$ ipython --no-banner

In [1]: import numpy as np

In [2]: np.set_printoptions(suppress=True, linewidth=100)

In [3]: W0 = np.load("mat.npy")

In [4]: W0
Out[4]: 
array([[ 4,  5,  6],
       [ 7,  8,  9],
       [10, 11, 12],
       [13, 14, 15]])

In [5]: # null space of dimension 1

In [6]: round(float(np.linalg.norm(W0[0], 1)), 3), round(np.linalg.norm(W0[0], np.inf), 3)
Out[6]: (15.0, np.float64(6.0))

In [7]: np.round(np.linalg.norm(W0, axis=1), 3)
Out[7]: array([ 8.775, 13.928, 19.105, 24.29 ])

In [8]: np.round(np.linalg.norm(W0[0] - W0[2]), 3)
Out[8]: np.float64(10.392)

In [9]: round(np.linalg.norm(W0) ** 2 / np.linalg.norm(W0, 2) ** 2, 3)
Out[9]: np.float64(1.001)

In [10]: round(np.linalg.norm(W0, "nuc"), 3)
Out[10]: np.float64(35.941)

In [11]: round(float(np.linalg.norm(W0, 2)), 3)
Out[11]: 35.002

In [12]: W0[0] @ W0[2]
Out[12]: np.int64(167)

In [13]: B = np.array([[-1, 0], [-1, -2]])

In [14]: basis = np.kron(B, W0)

In [15]: basis.shape
Out[15]: (8, 6)

In [16]: round(np.linalg.norm(basis, 2), 3), round(float(np.linalg.norm(B, 2) * np.linalg.norm(W0, 2)), 3)
Out[16]: (np.float64(80.092), 80.092)

In [17]: t = np.radians(36)

In [18]: Rm = np.eye(3)

In [19]: Rm[0, 0] = Rm[2, 2] = np.cos(t)

In [20]: Rm[0, 2], Rm[2, 0] = -np.sin(t), np.sin(t)

In [21]: Rm.round(3)
Out[21]: 
array([[ 0.809,  0.   , -0.588],
       [ 0.   ,  1.   ,  0.   ],
       [ 0.588,  0.   ,  0.809]])

In [22]: B = W0 @ Rm.T

In [23]: B.round(3)
Out[23]: 
array([[-0.291,  5.   ,  7.205],
       [ 0.373,  8.   , 11.396],
       [ 1.037, 11.   , 15.586],
       [ 1.7  , 14.   , 19.776]])

In [24]: np.round(np.abs(B - W0).max(axis=0), 3)
Out[24]: array([11.3  ,  0.   ,  4.776])

In [25]: np.round(np.linalg.svd(W0, compute_uv=False), 3) + 0, np.round(np.linalg.svd(B, compute_uv=False), 3) + 0
Out[25]: (array([35.002,  0.939,  0.   ]), array([35.002,  0.939,  0.   ]))

In [26]: round(np.linalg.det(Rm), 3), round(np.trace(Rm), 3)
Out[26]: (np.float64(1.0), np.float64(2.618))

In [27]: np.allclose(W0 @ W0.T, B @ B.T)
Out[27]: True

In [28]: B = W0[0, 0] * W0[1:] - np.outer(W0[1:, 0], W0[0])

In [29]: B
Out[29]: 
array([[  0,  -3,  -6],
       [  0,  -6, -12],
       [  0,  -9, -18]])

In [30]: np.linalg.matrix_rank(B), np.linalg.matrix_rank(W0)
Out[30]: (np.int64(1), np.int64(2))

In [31]: W0[:, 0] / W0[0, 0]
Out[31]: array([1.  , 1.75, 2.5 , 3.25])

In [32]: rk = np.linalg.matrix_rank(W0)

In [33]: rk
Out[33]: np.int64(2)

In [34]: ns = np.linalg.svd(W0)[2][rk:].T

In [35]: np.round(W0 @ ns, 3) + 0
Out[35]: 
array([[0.],
       [0.],
       [0.],
       [0.]])

In [36]: np.linalg.matrix_rank(W0.T @ W0), np.linalg.matrix_rank(W0 @ W0.T)
Out[36]: (np.int64(2), np.int64(2))

In [37]: [int(np.linalg.matrix_rank(W0[:, :j + 1])) for j in range(3)]
Out[37]: [1, 2, 2]

In [38]: ns.shape
Out[38]: (3, 1)

In [39]: [int(np.linalg.matrix_rank(W0[:i])) for i in range(1, len(W0) + 1)]
Out[39]: [1, 2, 2, 2]

In [40]: [int(np.linalg.matrix_rank(np.delete(W0, i, axis=0))) for i in range(4)]
Out[40]: [2, 2, 2, 2]

In [41]: F = np.load("x.npy")

In [42]: F.round(3)
Out[42]: 
array([[ 1.719,  1.616,  0.773,  0.398, -1.636],
       [-0.942, -1.164,  0.57 , -0.508,  2.485],
       [-0.459,  0.04 , -1.888,  0.383, -2.253],
       [ 0.252,  0.642, -1.334,  0.48 , -2.553],
       [ 1.761,  1.628,  0.888,  0.38 , -1.521],
       [ 1.694,  1.219,  2.093,  0.005,  0.517],
       [ 1.825,  1.408,  1.918,  0.103,  0.019],
       [ 0.224,  0.62 , -1.359,  0.477, -2.548],
       [ 1.518,  1.527,  0.328,  0.455, -2.012],
       [-1.762, -1.628, -0.89 , -0.38 ,  1.519],
       [ 1.74 ,  1.281,  2.048,  0.035,  0.369],
       [ 0.396, -0.096,  1.849, -0.395,  2.294],
       [ 1.561,  1.056,  2.169, -0.066,  0.861],
       [ 1.228,  1.356, -0.168,  0.494, -2.32 ],
       [-1.717, -1.25 , -2.072, -0.019, -0.444],
       [-1.127, -1.29 ,  0.317, -0.501,  2.39 ],
       [-1.564, -1.06 , -2.167,  0.064, -0.852],
       [ 1.891,  1.564,  1.611,  0.216, -0.582],
       [-1.891, -1.587, -1.53 , -0.24 ,  0.712],
       [-1.45 , -1.489, -0.2  , -0.468,  2.103],
       [ 1.137,  0.6  ,  2.183, -0.223,  1.592],
       [ 0.921,  0.387,  2.12 , -0.283,  1.852]])

In [43]: # looks like rank 2

In [44]: x = np.array([-1, -2, -3, 0, -1])

In [45]: h = np.maximum(F @ x, 0)

In [46]: np.round(F * (h > 1e-9)[:, None], 3)
Out[46]: 
array([[ 0.   ,  0.   ,  0.   ,  0.   , -0.   ],
       [-0.   , -0.   ,  0.   , -0.   ,  0.   ],
       [-0.459,  0.04 , -1.888,  0.383, -2.253],
       [ 0.252,  0.642, -1.334,  0.48 , -2.553],
       [ 0.   ,  0.   ,  0.   ,  0.   , -0.   ],
       [ 0.   ,  0.   ,  0.   ,  0.   ,  0.   ],
       [ 0.   ,  0.   ,  0.   ,  0.   ,  0.   ],
       [ 0.224,  0.62 , -1.359,  0.477, -2.548],
       [ 0.   ,  0.   ,  0.   ,  0.   , -0.   ],
       [-1.762, -1.628, -0.89 , -0.38 ,  1.519],
       [ 0.   ,  0.   ,  0.   ,  0.   ,  0.   ],
       [ 0.   , -0.   ,  0.   , -0.   ,  0.   ],
       [ 0.   ,  0.   ,  0.   , -0.   ,  0.   ],
       [ 0.   ,  0.   , -0.   ,  0.   , -0.   ],
       [-1.717, -1.25 , -2.072, -0.019, -0.444],
       [-1.127, -1.29 ,  0.317, -0.501,  2.39 ],
       [-1.564, -1.06 , -2.167,  0.064, -0.852],
       [ 0.   ,  0.   ,  0.   ,  0.   , -0.   ],
       [-1.891, -1.587, -1.53 , -0.24 ,  0.712],
       [-1.45 , -1.489, -0.2  , -0.468,  2.103],
       [ 0.   ,  0.   ,  0.   , -0.   ,  0.   ],
       [ 0.   ,  0.   ,  0.   , -0.   ,  0.   ]])

In [47]: np.round(np.maximum(F @ (3 * x), 0), 3)
Out[47]: 
array([ 0.   ,  0.   , 24.892, 15.053,  0.   ,  0.   ,  0.   , 15.488,  0.   , 18.512,  0.   ,
        0.   ,  0.   ,  0.   , 32.627,  1.099, 33.119,  0.   , 26.832,  8.774,  0.   ,  0.   ])

In [48]: np.round(F.T @ h, 3)
Out[48]: array([-69.774, -47.618, -95.483,   2.503, -36.123])

In [49]: U, s, VT = np.linalg.svd(F)

In [50]: V = VT[:(s > 1e-8).sum()]

In [51]: rng = np.random.default_rng(5526)

In [52]: x = F[7] + 2 * F[8] + rng.integers(2) * np.eye(5)[0]

In [53]: x.round(3)
Out[53]: array([ 4.261,  3.673, -0.704,  1.388, -6.572])

In [54]: np.round(np.diag(V.T @ V), 3)
Out[54]: array([0.397, 0.298, 0.54 , 0.029, 0.736])

In [55]: np.allclose(V.T @ V @ x, x)
Out[55]: False

In [56]: D = np.linalg.norm(F[:, None] - F[None], axis=-1)

In [57]: D.mean(axis=1).argmax()
Out[57]: np.int64(14)

In [58]: D[17].round(6).argsort(kind="stable")[:4]
Out[58]: array([17,  6, 10,  4])

In [59]: D[:5, :5].round(3)
Out[59]: 
array([[0.   , 5.714, 3.833, 2.896, 0.17 ],
       [5.714, 0.   , 5.565, 5.888, 5.66 ],
       [3.833, 5.565, 0.   , 1.129, 3.962],
       [2.896, 5.888, 1.129, 0.   , 3.043],
       [0.17 , 5.66 , 3.962, 3.043, 0.   ]])

In [60]: np.linalg.matrix_rank(D ** 2)
Out[60]: np.int64(3)

In [61]: rk = np.linalg.matrix_rank(F)

In [62]: rk
Out[62]: np.int64(2)

In [63]: ns = np.linalg.svd(F)[2][rk:].T

In [64]: [int(np.linalg.matrix_rank(F[:, :j + 1])) for j in range(5)]
Out[64]: [1, 2, 2, 2, 2]

In [65]: z = rng.integers(0, 3, 4)

In [66]: J = np.triu((z[:, None] == z) & (rng.random((4, 4)) < 0.8), 1).astype(int)

In [67]: J += J.T

In [68]: J
Out[68]: 
array([[0, 1, 0, 0],
       [1, 0, 0, 0],
       [0, 0, 0, 0],
       [0, 0, 0, 0]])

In [69]: [round(float(np.linalg.det(J[:i, :i])), 2) + 0 for i in range(1, 5)]
Out[69]: [0.0, -1.0, 0.0, 0.0]

In [70]: x = np.array([-1, 1, 1, 1])

In [71]: J @ (2 * x)
Out[71]: array([ 2, -2,  0,  0])

In [72]: J * x
Out[72]: 
array([[ 0,  1,  0,  0],
       [-1,  0,  0,  0],
       [ 0,  0,  0,  0],
       [ 0,  0,  0,  0]])

In [73]: (J * x).sum(axis=1)
Out[73]: array([ 1, -1,  0,  0])

In [74]: np.einsum("ij,j->i", J, x)
Out[74]: array([ 1, -1,  0,  0])

In [75]: x = np.array([-2, 1, 1, -1])

In [76]: h = np.maximum(J @ x, 0)

In [77]: np.maximum(J @ (3 * x), 0)
Out[77]: array([3, 0, 0, 0])

In [78]: np.flatnonzero(h > 1e-9)
Out[78]: array([0])

In [79]: J * (h > 1e-9)[:, None]
Out[79]: 
array([[0, 1, 0, 0],
       [0, 0, 0, 0],
       [0, 0, 0, 0],
       [0, 0, 0, 0]])

In [80]: J.T @ h
Out[80]: array([0, 1, 0, 0])

In [81]: J - J[0]
Out[81]: 
array([[ 0,  0,  0,  0],
       [ 1, -1,  0,  0],
       [ 0, -1,  0,  0],
       [ 0, -1,  0,  0]])

In [82]: J[4]
Traceback (most recent call last):
  Cell In[82], line 1
    J[4]
IndexError: index 4 is out of bounds for axis 0 with size 4


In [83]: np.unravel_index(np.abs(J).argmax(), J.shape)
Out[83]: (np.int64(0), np.int64(1))

In [84]: np.diff(J, axis=0)
Out[84]: 
array([[ 1, -1,  0,  0],
       [-1,  0,  0,  0],
       [ 0,  0,  0,  0]])

In [85]: round(float(np.linalg.norm(J)), 3)
Out[85]: 1.414

In [86]: np.count_nonzero(J)
Out[86]: np.int64(2)

In [87]: np.round(np.linalg.svd(J, compute_uv=False), 3)
Out[87]: array([1., 1., 0., 0.])

In [88]: mat = np.load("layer8.npy")

In [89]: mat
Out[89]: 
array([[-0.938, -0.492, -0.523],
       [ 0.898,  0.254, -0.505],
       [-1.574, -0.396,  1.181],
       [-3.577, -1.316,  1.359],
       [ 0.899,  0.157, -0.497],
       [-0.679, -0.149,  0.961],
       [ 4.424,  1.519, -1.764],
       [-1.58 , -0.626,  0.169],
       [ 4.419,  1.727, -2.247],
       [ 5.592,  1.917, -2.921],
       [-4.058, -1.426,  1.633],
       [ 2.83 ,  1.156, -0.626],
       [-1.283, -0.805,  0.136],
       [ 4.268,  1.733, -0.959],
       [ 0.403, -0.175, -0.853],
       [-2.577, -1.222,  0.354]])

In [90]: Ac = (mat - mat.mean(axis=0)) / mat.std(axis=0)

In [91]: np.round(Ac.std(axis=0), 3)
Out[91]: array([1., 1., 1.])

In [92]: coef = np.linalg.lstsq(np.delete(Ac, 0, axis=1), Ac[:, 0])[0]

In [93]: coef.round(3)
Out[93]: array([ 0.782, -0.242])
